% python3 -q
>>> import numpy as np
>>> np.set_printoptions(suppress=True, linewidth=200)
>>> feats = np.diag(5 * np.array([2, -2, -2, -1, 5, 2, 3])) + np.array([[1, 2, -1, 2, 1, -2, -1],
...     [2, -1, 1, 2, 0, 0, 2],
...     [0, 1, 0, -2, 2, -1, 1],
...     [-2, 0, 0, -2, 0, -1, 2],
...     [1, -1, -2, -2, 1, 2, -1],
...     [1, -2, 0, -1, -2, 2, -2],
...     [-1, -2, 2, 0, 1, -2, 2]])
>>> feats
array([[ 11,   2,  -1,   2,   1,  -2,  -1],
       [  2, -11,   1,   2,   0,   0,   2],
       [  0,   1, -10,  -2,   2,  -1,   1],
       [ -2,   0,   0,  -7,   0,  -1,   2],
       [  1,  -1,  -2,  -2,  26,   2,  -1],
       [  1,  -2,   0,  -1,  -2,  12,  -2],
       [ -1,  -2,   2,   0,   1,  -2,  17]])
>>> np.allclose(feats, feats.T)
False
>>> print((feats + feats.T) / 2)
[[ 11.    2.   -0.5   0.    1.   -0.5  -1. ]
 [  2.  -11.    1.    1.   -0.5  -1.    0. ]
 [ -0.5   1.  -10.   -1.    0.   -0.5   1.5]
 [  0.    1.   -1.   -7.   -1.   -1.    1. ]
 [  1.   -0.5   0.   -1.   26.    0.    0. ]
 [ -0.5  -1.   -0.5  -1.    0.   12.   -2. ]
 [ -1.    0.    1.5   1.    0.   -2.   17. ]]
>>> other = np.linalg.inv(feats)
>>> np.round(np.linalg.inv(other), 3) + 0
array([[ 11.,   2.,  -1.,   2.,   1.,  -2.,  -1.],
       [  2., -11.,   1.,   2.,   0.,   0.,   2.],
       [  0.,   1., -10.,  -2.,   2.,  -1.,   1.],
       [ -2.,   0.,   0.,  -7.,   0.,  -1.,   2.],
       [  1.,  -1.,  -2.,  -2.,  26.,   2.,  -1.],
       [  1.,  -2.,   0.,  -1.,  -2.,  12.,  -2.],
       [ -1.,  -2.,   2.,   0.,   1.,  -2.,  17.]])
>>> print((np.abs(other) > 1e-9).astype(int))
[[1 1 1 1 1 1 1]
 [1 1 1 1 1 1 1]
 [1 1 1 1 1 1 1]
 [1 1 1 1 1 1 1]
 [1 1 1 1 1 1 1]
 [1 1 1 1 1 1 1]
 [1 1 1 1 1 1 1]]
>>> round(np.linalg.slogdet(feats)[0], 3)
np.float64(-1.0)
>>> print(round(float(np.linalg.cond(feats)), 3))
4.521
>>> np.round(feats @ other, 3) + 0
array([[1., 0., 0., 0., 0., 0., 0.],
       [0., 1., 0., 0., 0., 0., 0.],
       [0., 0., 1., 0., 0., 0., 0.],
       [0., 0., 0., 1., 0., 0., 0.],
       [0., 0., 0., 0., 1., 0., 0.],
       [0., 0., 0., 0., 0., 1., 0.],
       [0., 0., 0., 0., 0., 0., 1.]])
>>> other = np.array([[1, -2, 0],
...     [0, 0, 1],
...     [2, 2, -2],
...     [2, -2, 0],
...     [-1, 2, 1],
...     [-1, -2, 1],
...     [-1, 0, 1]])
>>> np.vstack([feats, other.T]).shape
(10, 7)
>>> feats @ other
array([[ 15, -22,   2],
       [  6,  -6, -11],
       [-26, -10,  23],
       [-17,  20,   1],
       [-34,  46,  30],
       [ -9, -28,   6],
       [-13,  12,  10]])
>>> print(np.einsum("ik,kj->ji", feats, other))
[[ 15   6 -26 -17 -34  -9 -13]
 [-22  -6 -10  20  46 -28  12]
 [  2 -11  23   1  30   6  10]]
>>> round(float(np.linalg.norm(feats, 2)), 3)
26.509
>>> print(np.linalg.norm(feats, axis=1).argmax())
4
>>> round(float(np.linalg.norm(feats, "nuc")), 3)
95.527
>>> x = np.array([1, 7, 3, 1, -1, 3, 5])
>>> target = feats @ x
>>> c, lr = np.zeros(7), 1 / np.linalg.norm(feats, 2) ** 2
>>> for i in range(8):
...     c -= lr * feats.T @ (feats @ c - target)
...     if i % 2 == 0: print(i, round(np.linalg.norm(feats @ c - target), 3))
... 
0 77.464
2 57.758
4 44.976
6 35.319
>>> c.round(3)
array([ 0.495,  4.367,  1.954,  0.084, -1.201,  1.369,  3.962])
>>> data = np.load("block10.npy")
>>> data.round(3)
array([[ 0.401, -0.494, -0.115, -0.503, -0.368, -0.089, -0.432],
       [ 0.12 ,  0.122,  0.021,  0.495, -0.503,  0.615, -0.308],
       [ 0.801,  0.111, -0.004,  0.291, -0.094, -0.28 ,  0.417],
       [ 0.08 , -0.707,  0.062,  0.106,  0.33 ,  0.488,  0.361],
       [ 0.28 ,  0.144,  0.777, -0.083,  0.386,  0.09 , -0.364],
       [-0.2  , -0.007,  0.552, -0.292, -0.57 ,  0.038,  0.493],
       [-0.24 , -0.456,  0.272,  0.561, -0.14 , -0.536, -0.197]])
>>> x = np.array([2, -3, 0, 1, -3, 4, 0])
>>> target = data @ x
>>> c, lr = np.zeros(7), 1 / np.linalg.norm(data, 2) ** 2
>>> for i in range(3):
...     c -= lr * data.T @ (data @ c - target)
...     if i % 1 == 0: print(i, round(np.linalg.norm(data @ c - target), 3))
... 
0 0.0
1 0.0
2 0.0
>>> c.round(3) + 0
array([ 2., -3.,  0.,  1., -3.,  4.,  0.])
>>> print(np.round(np.linalg.cond(data), 3))
1.0
>>> A = np.load("out11.npy")
>>> A.round(3)
array([[-1.064,  0.474,  0.193],
       [ 0.474, -0.484, -0.708],
       [ 0.193, -0.708, -1.451]])
>>> # symmetric, so the eigenvalues are real
>>> C2 = A.T @ A
>>> (A @ A.T).shape
(3, 3)
>>> print(np.round(np.diag(C2), 3))
[1.395 0.96  2.645]
>>> np.round(np.linalg.svd(A, compute_uv=False) ** 2, 3) + 0
array([4., 1., 0.])
>>> np.linalg.matrix_rank(C2)
np.int64(2)
>>> proj = np.triu(np.array([[2, 1, 0], [0, -1, 1], [-2, 0, 1]]), 1) + np.eye(3)
>>> other = proj @ A @ np.linalg.inv(proj)
>>> np.round(proj @ A - A @ proj, 3)
array([[ 0.474,  0.58 , -1.182],
       [ 0.193, -1.182, -0.967],
       [ 0.   , -0.193,  0.708]])
>>> print(other.round(3))
[[-0.59   0.58  -1.095]
 [ 0.667 -1.859 -0.3  ]
 [ 0.193 -0.901 -0.551]]
>>> np.linalg.matrix_rank(other)
np.int64(2)
>>> t3 = np.stack([other, -1 * other, other[::-1]])
>>> np.linalg.matrix_rank(t3)
array([2, 2, 2])
>>> np.round(np.linalg.norm(t3, axis=(1, 2)), 3)
array([2.651, 2.651, 2.651])
>>> np.round(np.einsum("bij,cij->bc", t3, t3), 3)
array([[ 7.027, -7.027,  3.924],
       [-7.027,  7.027, -3.924],
       [ 3.924, -3.924,  7.027]])
>>> np.round(np.linalg.det(t3), 3) + 0
array([0., 0., 0.])
>>> (t3 @ other.T).shape
(3, 3, 3)
>>> print(np.argsort(-np.linalg.norm(A, axis=0).round(6), kind="stable")[:3])
[2 0 1]
>>> np.linalg.matrix_rank(A, rtol=0.1)
np.int64(2)
>>> np.linalg.cond(A) > 100
np.True_
>>> round(float(np.linalg.norm(A, 2) / np.linalg.norm(A)), 3)
0.894
>>> vals, V = np.linalg.eigh(A)
>>> np.unique(vals.round(6) + 0, return_counts=True)[1]
array([1, 1, 1])
>>> (vals > 1e-8).sum(), (vals < -1e-8).sum()
(np.int64(0), np.int64(2))
>>> np.round(V.T @ V, 3) + 0
array([[1., 0., 0.],
       [0., 1., 0.],
       [0., 0., 1.]])
>>> np.round(np.linalg.eigvalsh(A + 3 * np.eye(3)), 3)
array([1., 2., 3.])
>>> np.round(V @ np.diag(vals) @ V.T, 3)
array([[-1.064,  0.474,  0.193],
       [ 0.474, -0.484, -0.708],
       [ 0.193, -0.708, -1.451]])
